% ipython --no-banner

In [1]: import numpy as np

In [2]: from numpy import linalg as LA

In [3]: np.set_printoptions(precision=3, suppress=True, linewidth=100, sign=" ")

In [4]: rnd = lambda a: np.round(a, 3) + 0

In [5]: feats = np.array([[5.0, 1.0, 1.0, 1.0, 1.0, 1.0, 1.0],
   ...:     [1.0, 5.0, 1.0, 1.0, 1.0, 1.0, 1.0],
   ...:     [1.0, 1.0, 5.0, 1.0, 1.0, 1.0, 1.0],
   ...:     [1.0, 1.0, 1.0, 5.0, 1.0, 1.0, 1.0],
   ...:     [1.0, 1.0, 1.0, 1.0, 5.0, 1.0, 1.0],
   ...:     [1.0, 1.0, 1.0, 1.0, 1.0, 5.0, 1.0],
   ...:     [1.0, 1.0, 1.0, 1.0, 1.0, 1.0, 5.0]])

In [6]: feats
Out[6]: 
array([[ 5.,  1.,  1.,  1.,  1.,  1.,  1.],
       [ 1.,  5.,  1.,  1.,  1.,  1.,  1.],
       [ 1.,  1.,  5.,  1.,  1.,  1.,  1.],
       [ 1.,  1.,  1.,  5.,  1.,  1.,  1.],
       [ 1.,  1.,  1.,  1.,  5.,  1.,  1.],
       [ 1.,  1.,  1.,  1.,  1.,  5.,  1.],
       [ 1.,  1.,  1.,  1.,  1.,  1.,  5.]])

In [7]: evals, V = LA.eigh(feats)

In [8]: rnd(V.T @ V)
Out[8]: 
array([[ 1.,  0.,  0.,  0.,  0.,  0.,  0.],
       [ 0.,  1.,  0.,  0.,  0.,  0.,  0.],
       [ 0.,  0.,  1.,  0.,  0.,  0.,  0.],
       [ 0.,  0.,  0.,  1.,  0.,  0.,  0.],
       [ 0.,  0.,  0.,  0.,  1.,  0.,  0.],
       [ 0.,  0.,  0.,  0.,  0.,  1.,  0.],
       [ 0.,  0.,  0.,  0.,  0.,  0.,  1.]])

In [9]: (evals > 1e-8).sum(), (evals < -1e-8).sum()
Out[9]: (np.int64(7), np.int64(0))

In [10]: rnd(evals)
Out[10]: array([  4.,   4.,   4.,   4.,   4.,   4.,  11.])

In [11]: mat = np.load("out5.npy")

In [12]: mat
Out[12]: 
array([[ 1.   ,  0.   ,  0.   ,  0.   ,  0.   ],
       [ 0.   ,  0.5  ,  0.25 ,  0.   ,  0.25 ],
       [ 0.   ,  0.   ,  1.   ,  0.   ,  0.   ],
       [ 0.   ,  0.   ,  0.333,  0.667,  0.   ],
       [ 0.   ,  0.   ,  0.   ,  0.333,  0.667]])

In [13]: x0 = np.array([-9, 3, 0, 3, 4])

In [14]: target = mat @ x0

In [15]: rnd(target)
Out[15]: array([-9.   ,  2.5  ,  0.   ,  2.001,  3.667])

In [16]: rnd(LA.solve(mat, target + mat[:, 1]))
Out[16]: array([-9.,  4.,  0.,  3.,  4.])

In [17]: rnd(LA.solve(mat, target))
Out[17]: array([-9.,  3.,  0.,  3.,  4.])

In [18]: rnd(LA.solve(mat, mat[:, 2]))
Out[18]: array([ 0.,  0.,  1.,  0.,  0.])

In [19]: rng = np.random.default_rng(62740)

In [20]: lab = rng.permutation(5)

In [21]: lab
Out[21]: array([ 4,  0,  2,  1,  3])

In [22]: B = mat[lab][:, lab]

In [23]: np.allclose(B, mat)
Out[23]: False

In [24]: np.diag(B)
Out[24]: array([ 0.667,  1.   ,  1.   ,  0.5  ,  0.667])

In [25]: rnd(np.trace(B))
Out[25]: np.float64(3.834)

In [26]: rnd(np.sort(np.abs(LA.eigvals(B))))
Out[26]: array([ 0.5  ,  0.667,  0.667,  1.   ,  1.   ])

In [27]: J = -2 * np.eye(7) + np.ones((7, 7))

In [28]: J
Out[28]: 
array([[-1.,  1.,  1.,  1.,  1.,  1.,  1.],
       [ 1., -1.,  1.,  1.,  1.,  1.,  1.],
       [ 1.,  1., -1.,  1.,  1.,  1.,  1.],
       [ 1.,  1.,  1., -1.,  1.,  1.,  1.],
       [ 1.,  1.,  1.,  1., -1.,  1.,  1.],
       [ 1.,  1.,  1.,  1.,  1., -1.,  1.],
       [ 1.,  1.,  1.,  1.,  1.,  1., -1.]])

In [29]: np.allclose(J @ J.T, J.T @ J)
Out[29]: True

In [30]: LA.determinant(J)
Traceback (most recent call last):
  Cell In[30], line 1
    LA.determinant(J)
AttributeError: module 'numpy.linalg' has no attribute 'determinant'


In [31]: M = np.array([[0, 0, 0, 0, 0, -1, 0, 0],
    ...:     [0, 0, 0, 0, 0, 0, 0, 2],
    ...:     [0, 1, 0, 0, 0, 0, 0, 0],
    ...:     [0, 0, 1, 0, 0, 0, 0, 0],
    ...:     [0, 0, 0, 0, 0, 0, 2, 0],
    ...:     [0, 0, 0, 0, -3, 0, 0, 0],
    ...:     [0, 0, 0, -1, 0, 0, 0, 0],
    ...:     [0, 0, 0, 0, 0, 0, 0, 0]])

In [32]: np.allclose(M[:-1].T @ LA.lstsq(M[:-1].T, M[-1])[0], M[-1])
Out[32]: True

In [33]: rnd(M @ LA.pinv(M) @ M)
Out[33]: 
array([[ 0.,  0.,  0.,  0.,  0., -1.,  0.,  0.],
       [ 0.,  0.,  0.,  0.,  0.,  0.,  0.,  2.],
       [ 0.,  1.,  0.,  0.,  0.,  0.,  0.,  0.],
       [ 0.,  0.,  1.,  0.,  0.,  0.,  0.,  0.],
       [ 0.,  0.,  0.,  0.,  0.,  0.,  2.,  0.],
       [ 0.,  0.,  0.,  0., -3.,  0.,  0.,  0.],
       [ 0.,  0.,  0., -1.,  0.,  0.,  0.,  0.],
       [ 0.,  0.,  0.,  0.,  0.,  0.,  0.,  0.]])

In [34]: np.unique(M.round(6), axis=0).shape
Out[34]: (8, 8)

In [35]: Uu, sv, Vh = LA.svd(M)

In [36]: np.argmax(sv[:-1] / (sv[1:] + 1e-6)) + 1
Out[36]: np.int64(7)

In [37]: sv
Out[37]: array([ 3.,  2.,  2.,  1.,  1.,  1.,  1.,  0.])

In [38]: B = Uu[:, :7] @ np.diag(sv[:7]) @ Vh[:7]

In [39]: np.abs(M - B).max()
Out[39]: np.float64(0.0)

In [40]: B
Out[40]: 
array([[ 0.,  0.,  0.,  0.,  0., -1.,  0.,  0.],
       [ 0.,  0.,  0.,  0.,  0.,  0.,  0.,  2.],
       [ 0.,  1.,  0.,  0.,  0.,  0.,  0.,  0.],
       [ 0.,  0.,  1.,  0.,  0.,  0.,  0.,  0.],
       [ 0.,  0.,  0.,  0.,  0.,  0.,  2.,  0.],
       [ 0.,  0.,  0.,  0., -3.,  0.,  0.,  0.],
       [ 0.,  0.,  0., -1.,  0.,  0.,  0.,  0.],
       [ 0.,  0.,  0.,  0.,  0.,  0.,  0.,  0.]])

In [41]: Uu, sv, Vh = LA.svd(M)

In [42]: V = Vh[:(sv > 1e-8).sum()]

In [43]: x0 = M[7] + 5 * M[4] + rng.integers(2) * np.eye(8)[2]

In [44]: x0
Out[44]: array([  0.,   0.,   0.,   0.,   0.,   0.,  10.,   0.])

In [45]: V.T @ V
Out[45]: 
array([[ 0.,  0.,  0.,  0.,  0.,  0.,  0.,  0.],
       [ 0.,  1.,  0.,  0.,  0.,  0.,  0.,  0.],
       [ 0.,  0.,  1.,  0.,  0.,  0.,  0.,  0.],
       [ 0.,  0.,  0.,  1.,  0.,  0.,  0.,  0.],
       [ 0.,  0.,  0.,  0.,  1.,  0.,  0.,  0.],
       [ 0.,  0.,  0.,  0.,  0.,  1.,  0.,  0.],
       [ 0.,  0.,  0.,  0.,  0.,  0.,  1.,  0.],
       [ 0.,  0.,  0.,  0.,  0.,  0.,  0.,  1.]])

In [46]: np.allclose(V.T @ V @ x0, x0)
Out[46]: True

In [47]: M.reshape(-1, 2)
Out[47]: 
array([[ 0,  0],
       [ 0,  0],
       [ 0, -1],
       [ 0,  0],
       [ 0,  0],
       [ 0,  0],
       [ 0,  0],
       [ 0,  2],
       [ 0,  1],
       [ 0,  0],
       [ 0,  0],
       [ 0,  0],
       [ 0,  0],
       [ 1,  0],
       [ 0,  0],
       [ 0,  0],
       [ 0,  0],
       [ 0,  0],
       [ 0,  0],
       [ 2,  0],
       [ 0,  0],
       [ 0,  0],
       [-3,  0],
       [ 0,  0],
       [ 0,  0],
       [ 0, -1],
       [ 0,  0],
       [ 0,  0],
       [ 0,  0],
       [ 0,  0],
       [ 0,  0],
       [ 0,  0]])

In [48]: M.reshape(2, -1)
Out[48]: 
array([[ 0,  0,  0,  0,  0, -1,  0,  0,  0,  0,  0,  0,  0,  0,  0,  2,  0,  1,  0,  0,  0,  0,
         0,  0,  0,  0,  1,  0,  0,  0,  0,  0],
       [ 0,  0,  0,  0,  0,  0,  2,  0,  0,  0,  0,  0, -3,  0,  0,  0,  0,  0,  0, -1,  0,  0,
         0,  0,  0,  0,  0,  0,  0,  0,  0,  0]])

In [49]: T = M.reshape(8, 2, -1)

In [50]: T[:, 0]
Out[50]: 
array([[ 0,  0,  0,  0],
       [ 0,  0,  0,  0],
       [ 0,  1,  0,  0],
       [ 0,  0,  1,  0],
       [ 0,  0,  0,  0],
       [ 0,  0,  0,  0],
       [ 0,  0,  0, -1],
       [ 0,  0,  0,  0]])

In [51]: np.swapaxes(T, 1, 2)[6]
Out[51]: 
array([[ 0,  0],
       [ 0,  0],
       [ 0,  0],
       [-1,  0]])
